>>> import numpy as np
>>> from numpy import linalg as LA
>>> np.set_printoptions(precision=4, suppress=True, linewidth=120)
>>> def rd(a):
...     return np.round(a, 4) + 0
... 
>>> E = np.load("m.npy")
>>> E
array([[  0.9,  -0.6,  -0.2,   1.4,  12. ,   0.1,  -2.4],
       [  0.8,  -0.2,   0.7,  -0.7, -26. ,  -0.1,  -0.6],
       [  0.2,  -1.2,  -0.2,  -1.1,  -4. ,  -0.5,  -0.4],
       [  1. ,   1.7,  -0.1,   0.5, -20. ,  -0.8,  -1.1],
       [ -1.2,  -0.4,   0.3,  -0.5,   2. ,  -2. ,   0.6],
       [ -0.4,  -0.5,  -0.7,   1.2, -14. ,   0.3,   1.1]])
>>> LA.cond(E) > 100
np.False_
>>> LA.matrix_rank(E, rtol=0.1)
np.int64(1)
>>> vec = np.array([1, 1, 1, -1, 1, -2, 0])
>>> (E @ vec).argmax()
np.int64(0)
>>> rd(np.einsum("ij,j->i", E, vec))
array([ 10.5, -23.8,  -3.1, -16.3,   5.2, -17.4])
>>> E @ np.eye(7)[1]
array([-0.6, -0.2, -1.2,  1.7, -0.4, -0.5])
>>> print(rd((E * vec).sum(axis=1)))
[ 10.5 -23.8  -3.1 -16.3   5.2 -17.4]
>>> LA.norm(E @ vec) <= LA.norm(E, 2) * LA.norm(vec) + 1e-9
np.True_
>>> vec = np.array([2, 1, 5, 5, 1, 4, 4])
>>> h1 = np.maximum(E @ vec, 0)
>>> print(rd(E.T @ h1))
[  9.  -6.  -2.  14. 120.   1. -24.]
>>> K = np.loadtxt("data.csv", delimiter=",")
>>> K
array([[-7.1545, -0.7268, -5.091 ,  2.612 ],
       [-8.0001, -2.462 , -4.4034,  4.8534],
       [ 1.3606,  4.6713,  2.8572,  1.7268],
       [-7.71  , -3.241 , -6.96  ,  2.5828],
       [ 2.489 ,  3.1834,  2.2619,  2.5723],
       [ 2.8142,  4.7859,  2.363 ,  2.3806],
       [ 1.0764,  3.4947,  2.0003,  1.0969],
       [ 0.5259,  4.9381, -0.4249,  2.8897],
       [ 2.7627,  4.6907, -0.737 ,  2.4211],
       [ 1.3998,  2.9455, -0.3598,  0.9634],
       [ 3.696 ,  4.7042,  3.4162,  1.083 ],
       [ 1.4412,  3.1936,  3.1765, -0.3091],
       [-8.2144, -1.6515, -4.8793,  3.3935],
       [ 1.3219,  2.4846,  1.5572,  2.2254],
       [-6.9139, -0.9549, -5.7022,  2.6884],
       [ 2.4686,  3.9164,  0.7456,  2.0501],
       [-6.3152, -3.1447, -5.7282,  3.3509],
       [ 1.0052,  3.484 ,  1.545 ,  0.354 ],
       [-8.8077, -3.2565, -4.2104,  2.3895],
       [-8.4203, -3.457 , -4.0579,  2.4428],
       [ 2.5567,  2.7544,  2.0578,  1.5289],
       [-8.4082, -1.975 , -2.4725,  3.1574],
       [-7.0112, -0.3517, -5.0742,  4.6913],
       [ 2.7386,  4.7177, -0.387 ,  2.542 ],
       [ 2.2655,  3.331 ,  0.017 ,  1.4433]])
>>> C2 = np.cov(K, rowvar=False)
>>> np.median(K, axis=0)
array([ 1.0764,  2.9455, -0.387 ,  2.4211])
>>> np.argwhere(np.triu(np.abs(np.corrcoef(K.T)) > 0.8, 1))
array([[0, 1],
       [0, 2],
       [1, 2]])
>>> rd(C2)
array([[24.183 , 14.6577, 14.8944, -3.5992],
       [14.6577,  9.7584,  9.1104, -1.9842],
       [14.8944,  9.1104, 11.321 , -2.6895],
       [-3.5992, -1.9842, -2.6895,  1.3817]])
>>> Lm = LA.cholesky(C2)
>>> rd(np.prod(np.diag(Lm)) ** 2), rd(LA.det(C2))
(np.float64(31.1467), np.float64(31.1467))
>>> rd(C2 / np.sqrt(np.outer(np.diag(C2), np.diag(C2))))
array([[ 1.    ,  0.9542,  0.9002, -0.6227],
       [ 0.9542,  1.    ,  0.8668, -0.5404],
       [ 0.9002,  0.8668,  1.    , -0.68  ],
       [-0.6227, -0.5404, -0.68  ,  1.    ]])
>>> rd(Lm)
array([[ 4.9176,  0.    ,  0.    ,  0.    ],
       [ 2.9806,  0.935 ,  0.    ,  0.    ],
       [ 3.0288,  0.0885,  1.4627,  0.    ],
       [-0.7319,  0.2111, -0.3359,  0.8298]])
>>> W0 = np.load("arr.npy")
>>> W0
array([[ 0., -3.,  0.,  0.,  0.],
       [-3., -3., -3.,  0.,  0.],
       [ 0., -3.,  4., -3.,  0.],
       [ 0.,  0., -3.,  3., -3.],
       [ 0.,  0.,  0., -3.,  4.]])
>>> t3 = np.stack([W0, 3 * W0, W0[::-1]])
>>> print(rd(LA.det(t3)))
[  216. 52488.   216.]
>>> np.einsum("bij,cij->bc", t3, t3)
array([[ 122.,  366.,   52.],
       [ 366., 1098.,  156.],
       [  52.,  156.,  122.]])
>>> print(np.allclose(W0 @ W0.T, W0.T @ W0))
True
>>> rd(np.sort(np.abs(LA.eigvals(W0))))
array([0.6572, 1.5285, 4.7176, 5.6526, 8.0637])
>>> rd(LA.matrix_power(W0, 3))
array([[ -27.,  -81.,    9.,  -27.,    0.],
       [ -81.,  -99., -120.,   36.,  -27.],
       [   9., -120.,  208., -192.,   99.],
       [ -27.,   36., -192.,  207., -165.],
       [   0.,  -27.,   99., -165.,  163.]])
>>> assert W0 == W0.T
Traceback (most recent call last):
  File "<python-input-35>", line 1, in <module>
    assert W0 == W0.T
           ^^^^^^^^^^
ValueError: The truth value of an array with more than one element is ambiguous. Use a.any() or a.all()
>>> r0 = np.array([3, 6, 9, 5, 2])
>>> B = W0 + np.outer(r0, np.eye(5)[0])
>>> LA.matrix_rank(B - W0)
np.int64(1)
>>> LA.matrix_rank(LA.inv(B) - LA.inv(W0), tol=1e-8)
np.int64(1)
>>> B
array([[ 3., -3.,  0.,  0.,  0.],
       [ 3., -3., -3.,  0.,  0.],
       [ 9., -3.,  4., -3.,  0.],
       [ 5.,  0., -3.,  3., -3.],
       [ 2.,  0.,  0., -3.,  4.]])
>>> q, R = LA.qr(W0)
>>> np.trace(q @ q.T)
np.float64(5.0)
>>> rd(np.abs(np.diag(R)))
array([3.    , 4.2426, 4.1231, 3.0438, 1.3522])
>>> rd(q.T @ q)
array([[1., 0., 0., 0., 0.],
       [0., 1., 0., 0., 0.],
       [0., 0., 1., 0., 0.],
       [0., 0., 0., 1., 0.],
       [0., 0., 0., 0., 1.]])
>>> rd(q @ R)
array([[ 0., -3.,  0.,  0.,  0.],
       [-3., -3., -3.,  0.,  0.],
       [ 0., -3.,  4., -3.,  0.],
       [ 0.,  0., -3.,  3., -3.],
       [ 0.,  0.,  0., -3.,  4.]])
>>> F = np.load("run9.npy")
>>> F
array([[-1,  0,  0,  0],
       [ 0,  3,  0,  0],
       [ 0,  0,  0,  0],
       [ 0,  0,  0,  2]])
>>> print(LA.cond(F) > 100)
True
>>> print(rd(LA.norm(F, 2) / LA.norm(F)))
0.8018
>>> U, s, VT = LA.svd(E)
>>> np.argmax(s[:-1] / (s[1:] + 1e-6)) + 1
np.int64(1)
>>> B = U[:, :1] @ np.diag(s[:1]) @ VT[:1]
>>> LA.matrix_rank(B)
np.int64(1)
>>> rd(np.abs(E - B).max())
np.float64(2.3688)
>>> feats = np.loadtxt("layer13.csv", delimiter=",")
>>> feats
array([[1.  , 0.9 , 0.81],
       [0.9 , 1.  , 0.9 ],
       [0.81, 0.9 , 1.  ]])
>>> B = feats / LA.norm(feats, axis=1, keepdims=True)
>>> C2 = B @ B.T
>>> rd(np.degrees(np.arccos(np.clip(C2[0, 1], -1, 1))))
np.float64(5.7716)
>>> rd(C2)
array([[1.    , 0.9949, 0.9854],
       [0.9949, 1.    , 0.9949],
       [0.9854, 0.9949, 1.    ]])
>>> rd(LA.norm(C2, "nuc"))
np.float64(3.0)
>>> print(rd(LA.norm(C2, 2)))
2.9835
>>> rd(LA.norm(C2[2], 1)), rd(LA.norm(C2[2], np.inf))
(np.float64(2.9803), np.float64(1.0))
>>> B = np.array([[3, 1], [-4, 1]])
>>> basis = np.kron(B, W0)
>>> basis.shape
(10, 10)
>>> vec = np.ones(3)
>>> for _ in range(5):
...     vec = feats @ vec
...     vec /= LA.norm(vec)
...     print(round(vec @ feats @ vec, 4))
... 
2.7407
2.7407
2.7407
2.7407
2.7407
>>> rd(LA.eigvalsh(feats)[-1])
np.float64(2.7407)
>>> ev, vecs = LA.eig(feats)
>>> print(rd(np.sort(LA.eigvals(feats.T))))
[0.0693 0.19   2.7407]
>>> rd(feats @ vecs[:, 0] - ev[0] * vecs[:, 0])
array([0., 0., 0.])
>>> rd(np.prod(ev))
np.float64(0.0361)
>>> rd(np.sort(LA.eigvals(feats @ feats)))
array([0.0048, 0.0361, 7.5113])
